% ipython --no-banner

In [1]: import numpy as np

In [2]: np.set_printoptions(suppress=True, linewidth=140)

In [3]: def rnd(a):
   ...:     return np.round(a, 1) + 0
   ...: 

In [4]: W0 = np.loadtxt("test19.csv", delimiter=",")

In [5]: print(W0)
[[0. 1. 0. 0. 1. 1. 1. 0.]
 [1. 0. 0. 0. 1. 1. 1. 0.]
 [0. 0. 0. 0. 0. 0. 1. 0.]
 [0. 0. 0. 0. 0. 0. 0. 1.]
 [1. 1. 0. 0. 0. 1. 1. 0.]
 [1. 1. 0. 0. 1. 0. 0. 0.]
 [1. 1. 1. 0. 1. 0. 0. 0.]
 [0. 0. 0. 1. 0. 0. 0. 0.]]

In [6]: # 2 groups of indices that never mix

In [7]: print(rnd(np.linalg.norm(W0[0], 1)), rnd(np.linalg.norm(W0[0], np.inf)))
4.0 1.0

In [8]: print(rnd(np.linalg.norm(W0, axis=0)))
[2.  2.  1.  1.  2.  1.7 2.  1. ]

In [9]: print(rnd(np.linalg.norm(W0[0] - W0[1])))
1.4

In [10]: print(rnd(np.linalg.norm(W0, "nuc")))
10.9

In [11]: print(rnd(np.linalg.norm(W0, 1)), rnd(np.linalg.norm(W0, np.inf)))
4.0 4.0

In [12]: print(rnd(np.linalg.norm(W0, 2)))
3.7

In [13]: print([round(float(np.linalg.det(W0[:i, :i])), 2) + 0 for i in range(1, 9)])
[0.0, -1.0, 0.0, 0.0, 0.0, 0.0, 0.0, -3.0]

In [14]: print(rnd(np.linalg.eigvalsh(W0).min()))
-1.9

In [15]: W1 = np.array([[-1, -2], [0, 2], [2, 0], [2, 2], [-1, -2], [0, 1], [1, -1], [-2, 2]])

In [16]: beta = np.array([3, 2])

In [17]: act = np.maximum(W0 @ W1 + beta, 0)

In [18]: print(rnd((act > 0).mean(axis=0)))
[1.  0.6]

In [19]: print((act > 0).astype(int))
[[1 1]
 [1 0]
 [1 1]
 [1 1]
 [1 1]
 [1 0]
 [1 0]
 [1 1]]

In [20]: cent = np.array([[0, 0, 2], [2, 0, 1]])

In [21]: print(act @ cent)
[[ 4.  0.  8.]
 [ 0.  0.  4.]
 [ 2.  0.  9.]
 [ 8.  0.  6.]
 [ 4.  0.  8.]
 [ 0.  0.  2.]
 [ 0.  0.  6.]
 [ 8.  0. 14.]]

In [22]: out = np.array([[0, 2], [0, 1], [0, 1], [0, 0], [1, 2], [2, 0], [2, 2], [2, 0]])

In [23]: print(np.linalg.matrix_rank(W0 @ out))
2

In [24]: print(W0 @ out)
[[5. 5.]
 [5. 6.]
 [2. 2.]
 [2. 0.]
 [4. 5.]
 [1. 5.]
 [1. 6.]
 [0. 0.]]

In [25]: print(np.linalg.matrix_rank(np.vstack([W0, out.T])))
8

In [26]: print(np.einsum("ij,ij->i", W0, W0))
[4. 4. 1. 1. 4. 3. 4. 1.]

In [27]: print(out.T @ W0.T)
[[5. 5. 2. 2. 4. 1. 1. 0.]
 [5. 6. 2. 0. 5. 5. 6. 0.]]

In [28]: r0 = np.array([1, 1, 1])

In [29]: print(np.correlate(W0[5], W0[1], "full"))
[0. 1. 2. 2. 1. 1. 1. 2. 1. 0. 0. 1. 0. 0. 0.]

In [30]: print(np.convolve(W0[5], r0))
[1. 2. 2. 1. 1. 1. 1. 0. 0. 0.]

In [31]: J = 0.2 ** np.abs(np.subtract.outer(np.arange(6), np.arange(6)))

In [32]: print(rnd(J))
[[1.  0.2 0.  0.  0.  0. ]
 [0.2 1.  0.2 0.  0.  0. ]
 [0.  0.2 1.  0.2 0.  0. ]
 [0.  0.  0.2 1.  0.2 0. ]
 [0.  0.  0.  0.2 1.  0.2]
 [0.  0.  0.  0.  0.2 1. ]]

In [33]: # symmetric, so the eigenvalues are real

In [34]: r0 = np.array([0, 2, 3, 1, 1, 1])

In [35]: out = J + np.outer(r0, np.eye(6)[4])

In [36]: print(np.linalg.matrix_rank(out - J))
1

In [37]: mat = np.loadtxt("block8.csv", delimiter=",")

In [38]: print(mat)
[[ -4.   5.   9.   6.   9.]
 [  3.   1.   0.   2.  16.]
 [ -4.   0.   9.   8.  24.]
 [ -8.  -7.  10.  16.  22.]
 [-15. -16.   3.  17.  30.]
 [ -9. -15.   6.  20.  21.]
 [-14. -11.   1.  27.  29.]
 [-19.  -8.  -3.  25.  23.]
 [-23. -16.   5.  16.  31.]
 [-15. -21.   4.  14.  33.]
 [-13. -22.  12.  10.  39.]
 [-11. -28.  10.   5.  41.]
 [-14. -30.   9.   7.  41.]
 [ -8. -23.  12.   1.  33.]
 [ -8. -22.   5.  -5.  32.]
 [ -1. -25.   3.   4.  27.]
 [  1. -31.   5.   2.  27.]
 [  5. -39.  -4.   8.  24.]
 [ -1. -46. -13.  13.  26.]
 [-10. -45. -14.  11.  31.]
 [ -2. -38. -15.   7.  24.]
 [ -3. -44.  -7.  11.  26.]]

In [39]: z = mat[:, 3] > np.median(mat[:, 3])

In [40]: r0 = mat[z].mean(axis=0) - mat[~z].mean(axis=0)

In [41]: print(z.astype(int))
[0 0 0 1 1 1 1 1 1 1 1 0 0 0 0 0 0 0 1 1 0 1]

In [42]: print(rnd(r0))
[-7.9 -1.9 -3.5 12.3  1.2]

In [43]: print(np.argsort(-np.abs(r0).round(6), kind="stable"))
[3 0 2 1 4]

In [44]: print(((mat - mat.mean(axis=0)) @ r0 > 0).astype(int))
[0 0 0 1 1 1 1 1 1 1 1 0 1 0 0 0 0 0 1 1 1 1]

In [45]: out = np.c_[mat[:, :2] @ np.array([[-3, 0], [-1, -3]]), np.array([4, 3, 3, 5, 9, 2, 2, 3, 6, 5, 9, 5, 9, 5, 0, 0, 0, 1, 0, 2, 2, 6])]

In [46]: print(out)
[[  7. -15.   4.]
 [-10.  -3.   3.]
 [ 12.   0.   3.]
 [ 31.  21.   5.]
 [ 61.  48.   9.]
 [ 42.  45.   2.]
 [ 53.  33.   2.]
 [ 65.  24.   3.]
 [ 85.  48.   6.]
 [ 66.  63.   5.]
 [ 61.  66.   9.]
 [ 61.  84.   5.]
 [ 72.  90.   9.]
 [ 47.  69.   5.]
 [ 46.  66.   0.]
 [ 28.  75.   0.]
 [ 28.  93.   0.]
 [ 24. 117.   1.]
 [ 49. 138.   0.]
 [ 75. 135.   2.]
 [ 44. 114.   2.]
 [ 53. 132.   6.]]

In [47]: print(rnd(np.linalg.norm(np.linalg.qr(mat)[0].T @ out, axis=0) ** 2 / ((out ** 2).sum(axis=0) + 1e-12)))
[1.  1.  0.8]

In [48]: Xs = (mat - mat.mean(axis=0)) / mat.std(axis=0)

In [49]: print(Xs.std(axis=0))
[1. 1. 1. 1. 1.]

In [50]: beta = np.linalg.lstsq(np.delete(Xs, 2, axis=1), Xs[:, 2])[0]

In [51]: print(rnd(1 - np.var(Xs[:, 2] - np.delete(Xs, 2, axis=1) @ beta)))
0.7

In [52]: print(np.abs(beta).argmax())
1

In [53]: print(rnd(beta))
[ 0.2  1.  -0.2  0.7]

In [54]: cent = mat[[14, 21]].astype(float)

In [55]: for _ in range(7):
    ...:     z = np.linalg.norm(mat[:, None] - cent, axis=-1).argmin(axis=1)
    ...:     cent = np.array([mat[z == j].mean(axis=0) for j in range(2)])
    ...: 

In [56]: print(z)
[0 0 0 0 0 0 0 0 0 0 0 0 0 0 0 0 0 1 1 1 1 1]

In [57]: print(np.bincount(z))
[17  5]

In [58]: C2 = np.cov(mat, rowvar=False)

In [59]: print(rnd(np.corrcoef(mat.T)))
[[ 1.  -0.2 -0.3 -0.5 -0.5]
 [-0.2  1.   0.6  0.2 -0.4]
 [-0.3  0.6  1.  -0.2  0.2]
 [-0.5  0.2 -0.2  1.  -0.1]
 [-0.5 -0.4  0.2 -0.1  1. ]]

In [60]: print(np.median(mat, axis=0))
[ -8.  -22.    4.5   9.   27. ]

In [61]: print(rnd(C2))
[[ 53.2 -23.9 -16.9 -31.3 -26.4]
 [-23.9 225.3  73.6  20.  -50.4]
 [-16.9  73.6  68.6 -11.   13.7]
 [-31.3  20.  -11.   61.8  -5.3]
 [-26.4 -50.4  13.7  -5.3  58. ]]

In [62]: print(rnd(mat.std(axis=0)))
[ 7.1 14.7  8.1  7.7  7.4]

In [63]: print(C2.shape)
(5, 5)

In [64]: rng = np.random.default_rng(326195)

In [65]: m1 = (rng.random((9, 9)) < 0.3) + np.eye(9)

In [66]: m1 /= m1.sum(axis=1, keepdims=True)

In [67]: print(rnd(m1))
[[0.2 0.  0.2 0.  0.  0.  0.2 0.  0.2]
 [0.  0.3 0.  0.  0.3 0.  0.3 0.  0. ]
 [0.  0.  0.2 0.2 0.2 0.2 0.  0.2 0. ]
 [0.1 0.1 0.1 0.1 0.1 0.  0.1 0.1 0. ]
 [0.  0.  0.  0.  0.7 0.3 0.  0.  0. ]
 [0.  0.  0.  0.  0.  0.3 0.  0.3 0.3]
 [0.2 0.  0.  0.2 0.2 0.  0.2 0.  0. ]
 [0.  0.  0.  0.  0.  0.  0.  0.7 0.3]
 [0.  0.  0.  0.2 0.  0.2 0.  0.2 0.2]]

In [68]: print(mat.sum(axis=0))
[-173. -481.   47.  225.  609.]

In [69]: np.linalg.rank(mat)
Traceback (most recent call last):
  Cell In[69], line 1
    np.linalg.rank(mat)
AttributeError: module 'numpy.linalg' has no attribute 'rank'


In [70]: print(np.unravel_index(np.abs(mat).argmax(), mat.shape))
(np.int64(18), np.int64(1))

In [71]: print(np.linalg.matrix_rank(mat))
5

In [72]: print(np.count_nonzero(mat))
108

In [73]: np.zeros(22, 5)
Traceback (most recent call last):
  Cell In[73], line 1
    np.zeros(22, 5)
TypeError: Cannot interpret '5' as a data type


In [74]: mat[:, 5]
Traceback (most recent call last):
  Cell In[74], line 1
    mat[:, 5]
IndexError: index 5 is out of bounds for axis 1 with size 5


In [75]: out = mat[0, 0] * mat[1:] - np.outer(mat[1:, 0], mat[0])

In [76]: print(out)
[[   0.  -19.  -27.  -26.  -91.]
 [   0.   20.    0.   -8.  -60.]
 [   0.   68.   32.  -16.  -16.]
 [   0.  139.  123.   22.   15.]
 [   0.  105.   57.  -26.   -3.]
 [   0.  114.  122.  -24.   10.]
 [   0.  127.  183.   14.   79.]
 [   0.  179.  187.   74.   83.]
 [   0.  159.  119.   34.    3.]
 [   0.  153.   69.   38.  -39.]
 [   0.  167.   59.   46.  -65.]
 [   0.  190.   90.   56.  -38.]
 [   0.  132.   24.   44.  -60.]
 [   0.  128.   52.   68.  -56.]
 [   0.  105.   -3.  -10.  -99.]
 [   0.  119.  -29.  -14. -117.]
 [   0.  131.  -29.  -62. -141.]
 [   0.  189.   61.  -46.  -95.]
 [   0.  230.  146.   16.  -34.]
 [   0.  162.   78.  -16.  -78.]
 [   0.  191.   55.  -26.  -77.]]

In [77]: print(np.linalg.matrix_rank(out), np.linalg.matrix_rank(mat))
4 5

In [78]: r = np.linalg.matrix_rank(out)

In [79]: print(r)
4

In [80]: null = np.linalg.svd(out)[2][r:].T

In [81]: print(np.allclose(out @ null, 0))
True

In [82]: print(null[:, 0] / null[np.abs(null[:, 0]).round(6).argmax(), 0])
[1. 0. 0. 0. 0.]

In [83]: print([int(np.linalg.matrix_rank(out[:i])) for i in range(1, len(out) + 1)])
[1, 2, 3, 4, 4, 4, 4, 4, 4, 4, 4, 4, 4, 4, 4, 4, 4, 4, 4, 4, 4]

In [84]: print(np.linalg.matrix_rank(out.T @ out), np.linalg.matrix_rank(out @ out.T))
4 4

In [85]: print(null @ null.T)
[[1. 0. 0. 0. 0.]
 [0. 0. 0. 0. 0.]
 [0. 0. 0. 0. 0.]
 [0. 0. 0. 0. 0.]
 [0. 0. 0. 0. 0.]]

In [86]: print(null.shape)
(5, 1)

In [87]: Xs = mat - mat.mean(axis=0)

In [88]: left, sv, VT = np.linalg.svd(Xs, full_matrices=False)

In [89]: print(rnd(np.abs(VT[-1])))
[0.5 0.3 0.3 0.2 0.7]

In [90]: print(rnd(Xs.mean(axis=0)))
[0. 0. 0. 0. 0.]

In [91]: print(rnd((sv ** 2).sum() ** 2 / (sv ** 4).sum()))
2.5

In [92]: print(np.linalg.matrix_rank(Xs))
5

In [93]: print(rnd(sv))
[74.9 45.3 41.4 17.3 11. ]

In [94]: M = np.array([[1, 0, 0, 3, 0],
    ...:     [0, 3, 0, 2, 2],
    ...:     [0, 0, 3, 3, 3],
    ...:     [0, 0, 0, 0, 3],
    ...:     [0, 0, 0, 0, 1]])

In [95]: r = np.linalg.matrix_rank(M)

In [96]: print(r)
4

In [97]: null = np.linalg.svd(M)[2][r:].T

In [98]: print([int(np.linalg.matrix_rank(M[:, :j + 1])) for j in range(5)])
[1, 2, 3, 3, 4]

In [99]: print(null.shape)
(5, 1)

In [100]: print(rnd(M @ null))
[[0.]
 [0.]
 [0.]
 [0.]
 [0.]]

In [101]: print(rnd(null[:, 0] / null[np.abs(null[:, 0]).round(6).argmax(), 0]))
[ 1.   0.2  0.3 -0.3  0. ]

In [102]: print(np.allclose(M @ null, 0))
True

In [103]: print(np.linalg.matrix_rank(M.T @ M), np.linalg.matrix_rank(M @ M.T))
4 4

In [104]: F = np.load("m.npy")

In [105]: print(rnd(F))
[[ 0.3  0.3  0.2  0.3 -0.1 -0.1 -0.1 -0.2]
 [ 0.3  0.3  0.2  0.3 -0.1 -0.1 -0.1 -0.2]
 [ 0.2  0.2  0.1  0.2  0.   0.   0.  -0.1]
 [ 0.3  0.3  0.2  0.3 -0.1 -0.1 -0.1 -0.2]
 [-0.1 -0.1  0.  -0.1  0.   0.   0.   0. ]
 [-0.1 -0.1  0.  -0.1  0.   0.   0.   0. ]
 [-0.1 -0.1  0.  -0.1  0.   0.   0.   0. ]
 [-0.2 -0.2 -0.1 -0.2  0.   0.   0.   0.1]]

In [106]: # null space of dimension 7

In [107]: print(np.abs(np.diag(np.linalg.qr(F)[1])) > 1e-9)
[ True False False False False False False False]

In [108]: print(np.linalg.lstsq(F[:-1].T, F[-1])[2])
1

In [109]: print(rnd(F @ np.linalg.pinv(F) @ F))
[[ 0.3  0.3  0.2  0.3 -0.1 -0.1 -0.1 -0.2]
 [ 0.3  0.3  0.2  0.3 -0.1 -0.1 -0.1 -0.2]
 [ 0.2  0.2  0.1  0.2  0.   0.   0.  -0.1]
 [ 0.3  0.3  0.2  0.3 -0.1 -0.1 -0.1 -0.2]
 [-0.1 -0.1  0.  -0.1  0.   0.   0.   0. ]
 [-0.1 -0.1  0.  -0.1  0.   0.   0.   0. ]
 [-0.1 -0.1  0.  -0.1  0.   0.   0.   0. ]
 [-0.2 -0.2 -0.1 -0.2  0.   0.   0.   0.1]]

In [110]: print(rnd(np.trace(np.linalg.pinv(F) @ F)))
1.0

In [111]: r = np.linalg.matrix_rank(F)

In [112]: print(r)
1

In [113]: null = np.linalg.svd(F)[2][r:].T

In [114]: print([int(np.linalg.matrix_rank(F[:i])) for i in range(1, len(F) + 1)])
[1, 1, 1, 1, 1, 1, 1, 1]

In [115]: print([int(np.linalg.matrix_rank(np.delete(F, i, axis=0))) for i in range(8)])
[1, 1, 1, 1, 1, 1, 1, 1]

In [116]: print(np.linalg.matrix_rank(F.T @ F), np.linalg.matrix_rank(F @ F.T))
1 1

In [117]: print(rnd(null @ null.T))
[[ 0.7 -0.3 -0.2 -0.3  0.1  0.1  0.1  0.2]
 [-0.3  0.7 -0.2 -0.3  0.1  0.1  0.1  0.2]
 [-0.2 -0.2  0.9 -0.2  0.   0.   0.   0.1]
 [-0.3 -0.3 -0.2  0.7  0.1  0.1  0.1  0.2]
 [ 0.1  0.1  0.   0.1  1.   0.   0.   0. ]
 [ 0.1  0.1  0.   0.1  0.   1.   0.   0. ]
 [ 0.1  0.1  0.   0.1  0.   0.   1.   0. ]
 [ 0.2  0.2  0.1  0.2  0.   0.   0.   0.9]]
